% ipython --no-banner

In [1]: import numpy as np

In [2]: np.set_printoptions(suppress=True, linewidth=160)

In [3]: data = np.loadtxt("x.csv", delimiter=",")

In [4]: data
Out[4]: 
array([[-8., -3., -7.],
       [-3., -8., -3.],
       [-7., -3., -8.]])

In [5]: # symmetric, so the eigenvalues are real

In [6]: hat = np.triu(np.array([[0, 0, 0], [-2, 0, 0], [2, -3, -1]]), 1) + np.eye(3)

In [7]: out = hat @ data @ np.linalg.inv(hat)

In [8]: hat @ data - data @ hat
Out[8]: 
array([[0., 0., 0.],
       [0., 0., 0.],
       [0., 0., 0.]])

In [9]: np.trace(out), np.trace(data)
Out[9]: (np.float64(-24.0), np.float64(-24.0))

In [10]: round(float(np.linalg.eigvalsh(data).min()), 2)
Out[10]: -17.0

In [11]: np.all(np.linalg.eigvalsh(data) > 0)
Out[11]: np.False_

In [12]: [round(float(np.linalg.det(data[:i, :i])), 2) + 0 for i in range(1, 4)]
Out[12]: [-8.0, 55.0, -102.0]

In [13]: mat = np.load("layer9.npy")

In [14]: mat
Out[14]: 
array([[2, 2, 2, 2],
       [2, 4, 4, 4],
       [2, 4, 6, 6],
       [2, 4, 6, 8]])

In [15]: # equal to its transpose

In [16]: out = mat[0, 0] * mat[1:] - np.outer(mat[1:, 0], mat[0])

In [17]: out
Out[17]: 
array([[ 0,  4,  4,  4],
       [ 0,  4,  8,  8],
       [ 0,  4,  8, 12]])

In [18]: mat[:, 0] / mat[0, 0]
Out[18]: array([1., 1., 1., 1.])

In [19]: rng = np.random.default_rng(591518)

In [20]: out = mat + rng.integers(-2, 3, (4, 1)) @ rng.integers(-2, 3, (1, 4))

In [21]: out
Out[21]: 
array([[2, 2, 2, 2],
       [2, 4, 4, 4],
       [3, 3, 4, 4],
       [3, 3, 4, 6]])

In [22]: out - mat
Out[22]: 
array([[ 0,  0,  0,  0],
       [ 0,  0,  0,  0],
       [ 1, -1, -2, -2],
       [ 1, -1, -2, -2]])

In [23]: np.abs(out - mat).sum(axis=1)
Out[23]: array([0, 0, 6, 6])

In [24]: np.round(np.linalg.svd(out - mat, compute_uv=False), 2) + 0
Out[24]: array([4.47, 0.  , 0.  , 0.  ])

In [25]: np.linalg.matrix_rank(out - mat, tol=1e-8)
Out[25]: np.int64(1)

In [26]: W0 = np.load("test18.npy")

In [27]: W0
Out[27]: 
array([[ 5.02, -0.1 , -2.  , -1.  , -1.5 ],
       [ 4.85,  0.9 , -1.5 , -0.5 , -1.6 ],
       [-4.52,  0.4 , -0.4 ,  1.6 ,  1.4 ],
       [ 2.57,  0.6 ,  0.4 , -1.  , -1.  ],
       [ 1.67,  1.1 , -0.6 , -1.7 , -0.6 ],
       [ 2.21,  0.4 ,  0.7 , -0.8 , -0.7 ],
       [-3.49, -0.8 , -0.3 , -0.6 ,  1.  ],
       [ 1.37, -0.8 ,  0.4 , -0.9 , -0.5 ],
       [-1.48,  0.6 ,  1.6 , -0.2 ,  0.6 ],
       [ 0.52, -0.2 ,  1.6 , -1.2 , -0.3 ],
       [ 2.16, -2.  ,  1.1 , -2.2 , -0.6 ],
       [-2.72,  0.2 , -0.4 ,  1.2 ,  1.  ],
       [-0.77,  0.  ,  1.3 ,  0.  ,  0.3 ],
       [ 0.05, -0.6 ,  0.4 ,  1.3 ,  0.  ],
       [ 6.57,  0.3 ,  0.8 , -0.1 , -2.1 ],
       [ 5.08,  0.1 , -0.2 ,  0.5 , -1.7 ],
       [ 4.33,  1.2 ,  0.3 , -0.2 , -1.4 ],
       [ 5.45,  1.1 , -0.1 , -0.7 , -1.7 ],
       [ 1.22, -0.2 ,  0.7 ,  0.1 , -0.5 ],
       [ 4.79, -0.4 ,  0.5 ,  1.  , -1.5 ],
       [ 1.6 , -0.2 , -1.  , -0.5 , -0.6 ],
       [-1.12,  0.  , -0.2 , -0.4 ,  0.2 ],
       [-0.57, -1.1 ,  0.3 , -0.5 ,  0.2 ],
       [ 0.62, -2.1 , -0.6 , -0.4 , -0.2 ],
       [ 0.45,  0.7 ,  1.3 ,  0.6 , -0.1 ],
       [ 0.81,  1.3 , -0.4 ,  1.6 , -0.1 ],
       [ 2.66,  0.7 ,  0.9 , -2.2 , -1.  ],
       [-4.5 ,  1.5 , -0.1 , -0.2 ,  1.4 ],
       [-0.23, -1.5 ,  0.3 ,  0.8 ,  0.2 ],
       [ 1.77,  1.4 ,  1.3 ,  0.1 , -0.6 ],
       [-1.12,  0.8 , -0.8 , -0.9 ,  0.4 ],
       [-6.75,  0.3 , -1.1 , -0.2 ,  2.2 ]])

In [28]: lab = rng.permutation(5)

In [29]: out = W0[:, lab] * rng.choice([-1, 1], 5)

In [30]: out
Out[30]: 
array([[-2.  ,  1.  ,  0.1 , -5.02,  1.5 ],
       [-1.5 ,  0.5 , -0.9 , -4.85,  1.6 ],
       [-0.4 , -1.6 , -0.4 ,  4.52, -1.4 ],
       [ 0.4 ,  1.  , -0.6 , -2.57,  1.  ],
       [-0.6 ,  1.7 , -1.1 , -1.67,  0.6 ],
       [ 0.7 ,  0.8 , -0.4 , -2.21,  0.7 ],
       [-0.3 ,  0.6 ,  0.8 ,  3.49, -1.  ],
       [ 0.4 ,  0.9 ,  0.8 , -1.37,  0.5 ],
       [ 1.6 ,  0.2 , -0.6 ,  1.48, -0.6 ],
       [ 1.6 ,  1.2 ,  0.2 , -0.52,  0.3 ],
       [ 1.1 ,  2.2 ,  2.  , -2.16,  0.6 ],
       [-0.4 , -1.2 , -0.2 ,  2.72, -1.  ],
       [ 1.3 , -0.  , -0.  ,  0.77, -0.3 ],
       [ 0.4 , -1.3 ,  0.6 , -0.05, -0.  ],
       [ 0.8 ,  0.1 , -0.3 , -6.57,  2.1 ],
       [-0.2 , -0.5 , -0.1 , -5.08,  1.7 ],
       [ 0.3 ,  0.2 , -1.2 , -4.33,  1.4 ],
       [-0.1 ,  0.7 , -1.1 , -5.45,  1.7 ],
       [ 0.7 , -0.1 ,  0.2 , -1.22,  0.5 ],
       [ 0.5 , -1.  ,  0.4 , -4.79,  1.5 ],
       [-1.  ,  0.5 ,  0.2 , -1.6 ,  0.6 ],
       [-0.2 ,  0.4 , -0.  ,  1.12, -0.2 ],
       [ 0.3 ,  0.5 ,  1.1 ,  0.57, -0.2 ],
       [-0.6 ,  0.4 ,  2.1 , -0.62,  0.2 ],
       [ 1.3 , -0.6 , -0.7 , -0.45,  0.1 ],
       [-0.4 , -1.6 , -1.3 , -0.81,  0.1 ],
       [ 0.9 ,  2.2 , -0.7 , -2.66,  1.  ],
       [-0.1 ,  0.2 , -1.5 ,  4.5 , -1.4 ],
       [ 0.3 , -0.8 ,  1.5 ,  0.23, -0.2 ],
       [ 1.3 , -0.1 , -1.4 , -1.77,  0.6 ],
       [-0.8 ,  0.9 , -0.8 ,  1.12, -0.4 ],
       [-1.1 ,  0.2 , -0.3 ,  6.75, -2.2 ]])

In [31]: left, _, vt = np.linalg.svd(W0.T @ out)

In [32]: np.round(np.linalg.lstsq(W0, out)[0], 2) + 0
Out[32]: 
array([[ 0.,  0.,  0., -1.,  0.],
       [ 0.,  0., -1.,  0.,  0.],
       [ 1.,  0.,  0.,  0.,  0.],
       [ 0., -1.,  0.,  0.,  0.],
       [ 0.,  0.,  0.,  0., -1.]])

In [33]: lab
Out[33]: array([2, 3, 1, 0, 4])
